$ python -q
>>> import numpy as np
>>> np.set_printoptions(precision=3, suppress=True, linewidth=120, sign=" ")
>>> rnd = lambda a: np.round(a, 3) + 0
>>> feats = np.loadtxt("layer18.csv", delimiter=",")
>>> feats
array([[ 0.593,  0.046, -0.572, -4.816,  3.321],
       [ 0.008, -0.012, -0.048, -0.003, -0.027],
       [ 0.617, -0.022, -0.59 , -4.79 ,  3.325],
       [-0.034, -0.003,  0.022,  0.008,  0.008],
       [ 0.201, -0.004, -0.185, -1.595,  1.096],
       [ 0.401,  0.023, -0.412, -3.23 ,  2.19 ],
       [-0.027, -0.036, -0.031, -0.009,  0.02 ],
       [-0.009,  0.044, -0.007, -0.02 ,  0.027],
       [ 0.607,  0.029, -0.577, -4.811,  3.333],
       [ 0.609,  0.002, -0.6  , -4.822,  3.307],
       [ 0.395, -0.039, -0.423, -3.19 ,  2.206],
       [-0.007, -0.028,  0.024, -0.01 ,  0.022],
       [ 0.198,  0.014, -0.228, -1.565,  1.045],
       [ 0.   ,  0.003, -0.022,  0.045, -0.004],
       [ 0.418,  0.004, -0.358, -3.186,  2.194],
       [ 0.428, -0.009, -0.379, -3.204,  2.159],
       [ 0.418,  0.024, -0.415, -3.177,  2.213],
       [ 0.399, -0.008, -0.428, -3.208,  2.191],
       [ 0.617, -0.012, -0.6  , -4.793,  3.301],
       [ 0.198,  0.01 , -0.215, -1.586,  1.119],
       [ 0.405,  0.024, -0.421, -3.202,  2.199],
       [ 0.226, -0.039, -0.207, -1.564,  1.064],
       [ 0.606, -0.012, -0.622, -4.824,  3.277],
       [ 0.171, -0.017, -0.207, -1.601,  1.111],
       [-0.01 ,  0.005, -0.028,  0.009, -0.007],
       [ 0.606, -0.019, -0.604, -4.781,  3.302],
       [ 0.19 , -0.009, -0.209, -1.618,  1.099],
       [ 0.246, -0.026, -0.202, -1.602,  1.126],
       [ 0.617, -0.026, -0.601, -4.798,  3.306]])
>>> left, sigma, Vh = np.linalg.svd(feats, full_matrices=False)
>>> rnd(np.cumsum(sigma ** 2) / np.sum(sigma ** 2))
array([ 1.,  1.,  1.,  1.,  1.])
>>> rnd(np.abs(Vh[0]))
array([ 0.104,  0.   ,  0.102,  0.815,  0.561])
>>> left.shape, sigma.shape, Vh.shape
((29, 5), (5,), (5, 5))
>>> rnd(Vh @ Vh.T)
array([[ 1.,  0.,  0.,  0.,  0.],
       [ 0.,  1.,  0.,  0.,  0.],
       [ 0.,  0.,  1.,  0.,  0.],
       [ 0.,  0.,  0.,  1.,  0.],
       [ 0.,  0.,  0.,  0.,  1.]])
>>> rnd(sigma)
array([ 20.307,   0.133,   0.114,   0.094,   0.079])
>>> def softmax(z):
...     e = np.exp(z - z.max(axis=-1, keepdims=True))
...     return e / e.sum(axis=-1, keepdims=True)
... 
>>> rnd(softmax(feats[17] + -3))
array([ 0.123,  0.082,  0.054,  0.003,  0.738])
>>> S = feats @ feats.T / np.sqrt(5)
>>> softmax(S).round(6).argmax(axis=1)
array([  8,   1,   8,   3,   8,   8,  22,   0,   8,   8,   8,   2,   8,  13,   8,   8,   8,   8,   8,   8,   8,   8,
         8,   8,   1,   8,   8,   8,   8])
>>> rng = np.random.default_rng(7)
>>> z = rng.permutation(5)
>>> Y = feats[:, z] * rng.choice([-1, 1], 5)
>>> Y
array([[-0.572,  0.593,  3.321, -0.046,  4.816],
       [-0.048,  0.008, -0.027,  0.012,  0.003],
       [-0.59 ,  0.617,  3.325,  0.022,  4.79 ],
       [ 0.022, -0.034,  0.008,  0.003, -0.008],
       [-0.185,  0.201,  1.096,  0.004,  1.595],
       [-0.412,  0.401,  2.19 , -0.023,  3.23 ],
       [-0.031, -0.027,  0.02 ,  0.036,  0.009],
       [-0.007, -0.009,  0.027, -0.044,  0.02 ],
       [-0.577,  0.607,  3.333, -0.029,  4.811],
       [-0.6  ,  0.609,  3.307, -0.002,  4.822],
       [-0.423,  0.395,  2.206,  0.039,  3.19 ],
       [ 0.024, -0.007,  0.022,  0.028,  0.01 ],
       [-0.228,  0.198,  1.045, -0.014,  1.565],
       [-0.022,  0.   , -0.004, -0.003, -0.045],
       [-0.358,  0.418,  2.194, -0.004,  3.186],
       [-0.379,  0.428,  2.159,  0.009,  3.204],
       [-0.415,  0.418,  2.213, -0.024,  3.177],
       [-0.428,  0.399,  2.191,  0.008,  3.208],
       [-0.6  ,  0.617,  3.301,  0.012,  4.793],
       [-0.215,  0.198,  1.119, -0.01 ,  1.586],
       [-0.421,  0.405,  2.199, -0.024,  3.202],
       [-0.207,  0.226,  1.064,  0.039,  1.564],
       [-0.622,  0.606,  3.277,  0.012,  4.824],
       [-0.207,  0.171,  1.111,  0.017,  1.601],
       [-0.028, -0.01 , -0.007, -0.005, -0.009],
       [-0.604,  0.606,  3.302,  0.019,  4.781],
       [-0.209,  0.19 ,  1.099,  0.009,  1.618],
       [-0.202,  0.246,  1.126,  0.026,  1.602],
       [-0.601,  0.617,  3.306,  0.026,  4.798]])
>>> left, _, Vh = np.linalg.svd(feats.T @ Y)
>>> rnd(np.linalg.lstsq(feats, Y)[0])
array([[ 0.,  1.,  0.,  0.,  0.],
       [ 0.,  0.,  0., -1.,  0.],
       [ 1.,  0.,  0.,  0.,  0.],
       [ 0.,  0.,  0.,  0., -1.],
       [ 0.,  0.,  1.,  0.,  0.]])
>>> rnd(left @ Vh)
array([[ 0.,  1.,  0.,  0.,  0.],
       [ 0.,  0.,  0., -1.,  0.],
       [ 1.,  0.,  0.,  0.,  0.],
       [ 0.,  0.,  0.,  0., -1.],
       [ 0.,  0.,  1.,  0.,  0.]])
>>> z
array([ 2,  0,  4,  1,  3])
>>> F = np.array([[2, 0, 0, 0, 0, 0],
...     [1, 1, 0, 0, 0, 0],
...     [1, 0, 0, 0, 0, 0],
...     [0, 0, 2, 0, 0, 0],
...     [0, 0, 1, 1, 0, 0],
...     [0, 0, 1, 0, 0, 0],
...     [0, 0, 0, 0, 2, 0],
...     [0, 0, 0, 0, 1, 1],
...     [0, 0, 0, 0, 1, 0]])
>>> Y = F + rng.integers(-2, 3, (9, 3)) @ rng.integers(-2, 3, (3, 6))
>>> Y
array([[-1, -3, -5, -3,  6,  3],
       [-1,  7, -6,  2,  4,  2],
       [-1,  4, -8,  2,  6,  2],
       [-2, -6,  0, -4,  4,  2],
       [-3,  3,  2, -2,  0,  3],
       [-1, -1, -6,  1,  6,  1],
       [ 0,  0,  0,  0,  2,  0],
       [ 0,  0,  0,  0,  1,  1],
       [ 6, -4,  0,  6, -1, -6]])
>>> Y - F
array([[-3, -3, -5, -3,  6,  3],
       [-2,  6, -6,  2,  4,  2],
       [-2,  4, -8,  2,  6,  2],
       [-2, -6, -2, -4,  4,  2],
       [-3,  3,  1, -3,  0,  3],
       [-1, -1, -7,  1,  6,  1],
       [ 0,  0,  0,  0,  0,  0],
       [ 0,  0,  0,  0,  0,  0],
       [ 6, -4,  0,  6, -2, -6]])
>>> np.linalg.matrix_rank(Y - F, tol=1e-8)
np.int64(3)
>>> rnd(np.linalg.svd(Y - F, compute_uv=False))
array([ 19.529,  12.206,  11.341,   0.   ,   0.   ,   0.   ])
>>> np.abs(Y - F).sum(axis=1)
array([ 23,  22,  24,  20,  13,  17,   0,   0,  24])
>>> W = np.array([[-1, 3], [-3, -3], [0, -2], [-2, 1], [-1, 2], [-3, -2]])
>>> beta = np.array([1, 2])
>>> hid = np.maximum(Y @ W + beta, 0)
>>> (hid > 0).astype(int)
array([[ 1,  1],
       [ 0,  0],
       [ 0,  1],
       [ 1,  1],
       [ 0,  0],
       [ 0,  1],
       [ 0,  1],
       [ 0,  1],
       [ 1,  1]])
>>> hid
array([[  2,  21],
       [  0,   0],
       [  0,  13],
       [ 19,  14],
       [  0,   0],
       [  0,  25],
       [  0,   6],
       [  0,   2],
       [ 14,  48]])
>>> np.linalg.matrix_rank(hid)
np.int64(2)
>>> cent = np.array([[0, 0, 2], [2, 0, 0]])
>>> W @ cent
array([[ 6,  0, -2],
       [-6,  0, -6],
       [-4,  0,  0],
       [ 2,  0, -4],
       [ 4,  0, -2],
       [-4,  0, -6]])
>>> hid @ cent
array([[ 42,   0,   4],
       [  0,   0,   0],
       [ 26,   0,   0],
       [ 28,   0,  38],
       [  0,   0,   0],
       [ 50,   0,   0],
       [ 12,   0,   0],
       [  4,   0,   0],
       [ 96,   0,  28]])
>>> (hid @ cent).round(6).argmax(axis=1)
array([ 0,  0,  0,  2,  0,  0,  0,  0,  0])
>>> q, r_ = np.linalg.qr(F)
>>> np.allclose(r_.T @ r_, F.T @ F)
True
>>> rnd(q @ r_)
array([[ 2.,  0.,  0.,  0.,  0.,  0.],
       [ 1.,  1.,  0.,  0.,  0.,  0.],
       [ 1.,  0.,  0.,  0.,  0.,  0.],
       [ 0.,  0.,  2.,  0.,  0.,  0.],
       [ 0.,  0.,  1.,  1.,  0.,  0.],
       [ 0.,  0.,  1.,  0.,  0.,  0.],
       [ 0.,  0.,  0.,  0.,  2.,  0.],
       [ 0.,  0.,  0.,  0.,  1.,  1.],
       [ 0.,  0.,  0.,  0.,  1.,  0.]])
>>> proj = F @ np.linalg.solve(F.T @ F, F.T)
>>> rnd(proj @ F[:, 4])
array([ 0.,  0.,  0.,  0.,  0.,  0.,  2.,  1.,  1.])
>>> rnd(np.diag(proj))
array([ 0.8,  1. ,  0.2,  0.8,  1. ,  0.2,  0.8,  1. ,  0.2])
>>> rnd(np.linalg.eigvalsh(proj))
array([ 0.,  0.,  0.,  1.,  1.,  1.,  1.,  1.,  1.])
>>> rnd(proj)
array([[ 0.8,  0. ,  0.4,  0. ,  0. ,  0. ,  0. ,  0. ,  0. ],
       [ 0. ,  1. ,  0. ,  0. ,  0. ,  0. ,  0. ,  0. ,  0. ],
       [ 0.4,  0. ,  0.2,  0. ,  0. ,  0. ,  0. ,  0. ,  0. ],
       [ 0. ,  0. ,  0. ,  0.8,  0. ,  0.4,  0. ,  0. ,  0. ],
       [ 0. ,  0. ,  0. ,  0. ,  1. ,  0. ,  0. ,  0. ,  0. ],
       [ 0. ,  0. ,  0. ,  0.4,  0. ,  0.2,  0. ,  0. ,  0. ],
       [ 0. ,  0. ,  0. ,  0. ,  0. ,  0. ,  0.8,  0. ,  0.4],
       [ 0. ,  0. ,  0. ,  0. ,  0. ,  0. ,  0. ,  1. ,  0. ],
       [ 0. ,  0. ,  0. ,  0. ,  0. ,  0. ,  0.4,  0. ,  0.2]])
>>> np.allclose(proj @ proj, proj)
True
>>> np.trace(proj)
np.float64(6.0)
